$ ipython --no-banner

In [1]: import numpy as np

In [2]: np.set_printoptions(suppress=True, linewidth=120)

In [3]: arr = 4 * np.eye(3) + np.eye(3, k=1)

In [4]: arr
Out[4]: 
array([[4., 1., 0.],
       [0., 4., 1.],
       [0., 0., 4.]])

In [5]: A2 = np.array([[2, 0], [0, 2], [1, 1]])

In [6]: arr @ A2
Out[6]: 
array([[8., 2.],
       [1., 9.],
       [4., 4.]])

In [7]: np.einsum("ik,kj->ij", arr, A2)
Out[7]: 
array([[8., 2.],
       [1., 9.],
       [4., 4.]])

In [8]: np.linalg.matrix_rank(np.vstack([arr, A2.T]))
Out[8]: np.int64(3)

In [9]: np.einsum("ij,ij->i", arr, arr)
Out[9]: array([17., 17., 16.])

In [10]: A2.T @ arr.T
Out[10]: 
array([[8., 1., 4.],
       [2., 9., 4.]])

In [11]: np.round(np.linalg.matrix_power(arr, 3), 3)
Out[11]: 
array([[64., 48., 12.],
       [ 0., 64., 48.],
       [ 0.,  0., 64.]])

In [12]: np.trace(arr)
Out[12]: np.float64(12.0)

In [13]: theta = np.radians(107)

In [14]: r_ = np.eye(3)

In [15]: r_[0, 0] = r_[2, 2] = np.cos(theta)

In [16]: r_[0, 2], r_[2, 0] = -np.sin(theta), np.sin(theta)

In [17]: print(r_.round(3))
[[-0.292  0.    -0.956]
 [ 0.     1.     0.   ]
 [ 0.956  0.    -0.292]]

In [18]: A2 = arr @ r_.T

In [19]: A2.round(3)
Out[19]: 
array([[-1.169,  1.   ,  3.825],
       [-0.956,  4.   , -0.292],
       [-3.825,  0.   , -1.169]])

In [20]: print(np.round(np.linalg.svd(arr, compute_uv=False), 3), np.round(np.linalg.svd(A2, compute_uv=False), 3))
[4.736 4.062 3.326] [4.736 4.062 3.326]

In [21]: print(np.round(np.abs(A2 - arr).max(axis=0), 3))
[5.169 0.    5.169]

In [22]: X = np.load("x.npy")

In [23]: X
Out[23]: 
array([[ 5,  5,  5],
       [ 5, 10, 10],
       [ 5, 10, 15]])

In [24]: Lm = np.linalg.cholesky(X)

In [25]: round(np.prod(np.diag(Lm)) ** 2, 3), np.round(np.linalg.det(X), 3)
Out[25]: (np.float64(125.0), np.float64(125.0))

In [26]: np.round(Lm @ Lm.T, 3)
Out[26]: 
array([[ 5.,  5.,  5.],
       [ 5., 10., 10.],
       [ 5., 10., 15.]])

In [27]: rng = np.random.default_rng(2358)

In [28]: idx = rng.permutation(3)

In [29]: idx
Out[29]: array([0, 1, 2])

In [30]: A2 = X[idx][:, idx]

In [31]: np.allclose(A2, X)
Out[31]: True

In [32]: print(A2)
[[ 5  5  5]
 [ 5 10 10]
 [ 5 10 15]]

In [33]: print(np.diag(A2))
[ 5 10 15]

In [34]: print(np.round(np.sort(np.abs(np.linalg.eigvals(A2))), 3))
[ 1.54   3.216 25.245]

In [35]: print(np.trace(A2))
30

In [36]: evals, vecs = np.linalg.eig(X)

In [37]: np.round(np.sort(np.linalg.eigvals(np.linalg.inv(X))), 3)
Out[37]: array([0.04 , 0.311, 0.649])

In [38]: np.round(X @ vecs[:, 0] - evals[0] * vecs[:, 0], 3) + 0
Out[38]: array([0., 0., 0.])

In [39]: F = np.loadtxt("arr.csv", delimiter=",")

In [40]: print(F)
[[5. 3. 8.]
 [8. 5. 3.]
 [3. 8. 5.]]

In [41]: P = np.triu(np.array([[1, -9, -5], [-4, 9, -5], [-4, 2, 0]]), 1) + np.eye(3)

In [42]: A2 = P @ F @ np.linalg.inv(P)

In [43]: P @ F - F @ P
Out[43]: 
array([[-87., -40., -12.],
       [-15.,  32.,  40.],
       [  0.,  27.,  55.]])

In [44]: np.linalg.matrix_rank(A2)
Out[44]: np.int64(3)

In [45]: (F @ F)[0]
Out[45]: array([73., 94., 89.])

In [46]: np.round(np.sort(np.abs(np.fft.fft(F[0]))), 3), np.round(np.sort(np.linalg.svd(F, compute_uv=False)), 3)
Out[46]: (array([ 4.359,  4.359, 16.   ]), array([ 4.359,  4.359, 16.   ]))

In [47]: np.round(np.fft.fft(F[0]), 3)
Out[47]: array([16. +0.j  , -0.5+4.33j, -0.5-4.33j])

In [48]: print(F @ np.ones(3))
[16. 16. 16.]

In [49]: A2 = np.linalg.inv(F)

In [50]: round(np.linalg.slogdet(F)[0], 3)
Out[50]: np.float64(1.0)

In [51]: A2.round(3)
Out[51]: 
array([[ 0.003,  0.161, -0.102],
       [-0.102,  0.003,  0.161],
       [ 0.161, -0.102,  0.003]])

In [52]: np.round(F @ A2, 3) + 0
Out[52]: 
array([[1., 0., 0.],
       [0., 1., 0.],
       [0., 0., 1.]])

In [53]: np.allclose(A2, F.T)
Out[53]: False

In [54]: np.round(np.linalg.det(F) * A2, 3)
Out[54]: 
array([[  1.,  49., -31.],
       [-31.,   1.,  49.],
       [ 49., -31.,   1.]])

In [55]: mat = np.load("sample8.npy")

In [56]: mat.round(3)
Out[56]: 
array([[ 0.485,  0.208,  0.208,  0.208, -0.347],
       [ 0.208,  0.089,  0.089,  0.089, -0.149],
       [ 0.208,  0.089,  0.089,  0.089, -0.149],
       [ 0.208,  0.089,  0.089,  0.089, -0.149],
       [-0.347, -0.149, -0.149, -0.149,  0.248]])

In [57]: print(np.linalg.matrix_rank(mat, rtol=0.1))
1

In [58]: round(float(np.linalg.norm(mat, 2) / np.linalg.norm(mat)), 3)
Out[58]: 1.0

In [59]: np.linalg.cond(mat) > 100
Out[59]: np.True_

In [60]: rank = np.linalg.matrix_rank(mat)

In [61]: rank
Out[61]: np.int64(1)

In [62]: ns = np.linalg.svd(mat)[2][rank:].T

In [63]: [int(np.linalg.matrix_rank(mat[:i])) for i in range(1, len(mat) + 1)]
Out[63]: [1, 1, 1, 1, 1]

In [64]: np.linalg.matrix_rank(mat.T @ mat), np.linalg.matrix_rank(mat @ mat.T)
Out[64]: (np.int64(1), np.int64(1))

In [65]: np.round(ns @ ns.T, 3)
Out[65]: 
array([[ 0.515, -0.208, -0.208, -0.208,  0.347],
       [-0.208,  0.911, -0.089, -0.089,  0.149],
       [-0.208, -0.089,  0.911, -0.089,  0.149],
       [-0.208, -0.089, -0.089,  0.911,  0.149],
       [ 0.347,  0.149,  0.149,  0.149,  0.752]])

In [66]: u = np.array([-5, 8, 5, -7]) + 0.5

In [67]: J = np.outer(u, u) / (u @ u)

In [68]: print(J.round(3))
[[ 0.123 -0.232 -0.15   0.177]
 [-0.232  0.438  0.283 -0.335]
 [-0.15   0.283  0.183 -0.217]
 [ 0.177 -0.335 -0.217  0.256]]

In [69]: np.linalg.norm(J, axis=1).argmax()
Out[69]: np.int64(1)

In [70]: np.round(np.linalg.norm(J, "nuc"), 3)
Out[70]: np.float64(1.0)

In [71]: rank = np.linalg.matrix_rank(J)

In [72]: rank
Out[72]: np.int64(1)

In [73]: ns = np.linalg.svd(J)[2][rank:].T

In [74]: print(np.linalg.matrix_rank(J.T @ J), np.linalg.matrix_rank(J @ J.T))
1 1

In [75]: [int(np.linalg.matrix_rank(np.delete(J, i, axis=0))) for i in range(4)]
Out[75]: [1, 1, 1, 1]

In [76]: [int(np.linalg.matrix_rank(J[:, :j + 1])) for j in range(4)]
Out[76]: [1, 1, 1, 1]

In [77]: J.inv()
Traceback (most recent call last):
  Cell In[77], line 1
    J.inv()
AttributeError: 'numpy.ndarray' object has no attribute 'inv'


In [78]: np.allclose(J @ J.T, J.T @ J)
Out[78]: True

In [79]: np.allclose(J, J.T)
Out[79]: True

In [80]: assert J == J.T
Traceback (most recent call last):
  Cell In[80], line 1
    assert J == J.T
ValueError: The truth value of an array with more than one element is ambiguous. Use a.any() or a.all()


In [81]: np.linalg.determinant(J)
Traceback (most recent call last):
  Cell In[81], line 1
    np.linalg.determinant(J)
AttributeError: module 'numpy.linalg' has no attribute 'determinant'


In [82]: np.round(np.linalg.matrix_power(J, 2), 3)
Out[82]: 
array([[ 0.123, -0.232, -0.15 ,  0.177],
       [-0.232,  0.438,  0.283, -0.335],
       [-0.15 ,  0.283,  0.183, -0.217],
       [ 0.177, -0.335, -0.217,  0.256]])

In [83]: A2 = np.array([[3]])

In [84]: Z = np.array([[0, -2], [-1, 2]])

In [85]: M = np.block([[A2, np.zeros((1, 2))], [np.zeros((2, 1)), Z]])

In [86]: print(M)
[[ 3.  0.  0.]
 [ 0.  0. -2.]
 [ 0. -1.  2.]]

In [87]: np.flatnonzero(np.linalg.matrix_power((M != 0) + (M.T != 0) + np.eye(3), 3)[0])
Out[87]: array([0])

In [88]: (np.linalg.matrix_power((M != 0) + (M.T != 0) + np.eye(3), 3) > 0).astype(int)
Out[88]: 
array([[1, 0, 0],
       [0, 1, 1],
       [0, 1, 1]])

In [89]: M @ M
Out[89]: 
array([[ 9.,  0.,  0.],
       [ 0.,  2., -4.],
       [ 0., -2.,  6.]])

In [90]: (M != 0).astype(int)
Out[90]: 
array([[1, 0, 0],
       [0, 0, 1],
       [0, 1, 1]])

In [91]: A = np.loadtxt("data.csv", delimiter=",")

In [92]: A
Out[92]: 
array([[ 0.61 ,  0.564, -0.286,  0.303],
       [-0.167, -0.142,  0.039, -0.041],
       [-1.209, -0.732,  0.845, -0.429],
       [ 3.831,  2.619, -2.403,  1.161],
       [-0.568, -0.22 ,  0.455, -0.261],
       [ 3.097,  2.135, -2.031,  1.04 ],
       [-4.672, -3.015,  3.249, -1.537],
       [ 2.383,  1.633, -1.789,  0.751],
       [-1.086, -0.599,  0.772, -0.361],
       [-0.269, -0.192,  0.294, -0.048],
       [ 2.245,  1.626, -1.691,  0.875],
       [-0.436, -0.287,  0.191, -0.03 ],
       [-5.404, -3.426,  3.59 , -1.67 ],
       [ 0.255,  0.495, -0.199,  0.137],
       [-0.156,  0.049, -0.164,  0.065],
       [-0.811, -0.565,  0.492, -0.395],
       [-1.389, -0.849,  0.838, -0.41 ],
       [-2.402, -1.748,  1.561, -0.831],
       [-1.062, -0.695,  0.662, -0.264],
       [ 0.417,  0.094, -0.366,  0.186],
       [-1.951, -1.325,  1.18 , -0.627],
       [ 5.935,  3.958, -3.924,  2.047]])

In [93]: Xs = A - A.mean(axis=0)

In [94]: U, s, VT = np.linalg.svd(Xs, full_matrices=False)

In [95]: np.round(np.abs(VT[-1]), 3)
Out[95]: array([0.143, 0.286, 0.362, 0.876])

In [96]: np.round(Xs.mean(axis=0), 3) + 0
Out[96]: array([0., 0., 0., 0.])

In [97]: np.abs(VT[0]).argmax()
Out[97]: np.int64(0)

In [98]: print((np.sign(U[:, 0]) == np.sign(U[0, 0])).astype(int))
[1 0 0 1 0 1 0 1 0 0 1 0 0 1 1 0 0 0 0 1 0 1]

In [99]: np.round(s ** 2 / (s ** 2).sum(), 3) + 0
Out[99]: array([0.998, 0.001, 0.   , 0.   ])
